% python3 -q
>>> import numpy as np
>>> np.set_printoptions(precision=4, suppress=True, linewidth=120)
>>> rnd = lambda a: np.round(a, 4) + 0
>>> m1 = np.array([[0, 0, 2, 1, 2, 2, 2, 1],
...     [0, 0, 2, 0, 1, 1, 1, 1],
...     [0, 0, 0, 0, 1, 2, 0, 1],
...     [0, 0, 0, 0, 2, 0, 1, 1],
...     [0, 0, 0, 0, 0, 0, 2, 0],
...     [0, 0, 0, 0, 0, 0, 2, 1],
...     [0, 0, 0, 0, 0, 0, 0, 0],
...     [0, 0, 0, 0, 0, 0, 0, 0]])
>>> rk = np.linalg.matrix_rank(m1)
>>> rk
np.int64(6)
>>> ns = np.linalg.svd(m1)[2][rk:].T
>>> [int(np.linalg.matrix_rank(np.delete(m1, i, axis=0))) for i in range(8)]
[5, 5, 5, 5, 5, 5, 6, 6]
>>> ns.shape
(8, 2)
>>> rnd(m1 @ ns)
array([[0., 0.],
       [0., 0.],
       [0., 0.],
       [0., 0.],
       [0., 0.],
       [0., 0.],
       [0., 0.],
       [0., 0.]])
>>> [int(np.linalg.matrix_rank(m1[:, :j + 1])) for j in range(8)]
[0, 0, 1, 2, 3, 4, 5, 6]
>>> [int(np.linalg.matrix_rank(m1[:i])) for i in range(1, len(m1) + 1)]
[1, 2, 3, 4, 5, 6, 6, 6]
>>> rng = np.random.default_rng(13)
>>> labels = rng.permutation(8)
>>> labels
array([0, 7, 3, 2, 5, 6, 1, 4])
>>> Y = m1[labels][:, labels]
>>> rnd(np.sort(np.abs(np.linalg.eigvals(Y))))
array([0., 0., 0., 0., 0., 0., 0., 0.])
>>> Uu, sigma, vt = np.linalg.svd(m1)
>>> V = vt[:(sigma > 1e-8).sum()]
>>> x = m1[1] + 4 * m1[7] + rng.integers(2) * np.eye(8)[2]
>>> x
array([0., 0., 2., 0., 1., 1., 1., 1.])
>>> rnd(np.linalg.norm(x - V.T @ V @ x))
np.float64(0.0)
>>> np.allclose(V.T @ V @ x, x)
True
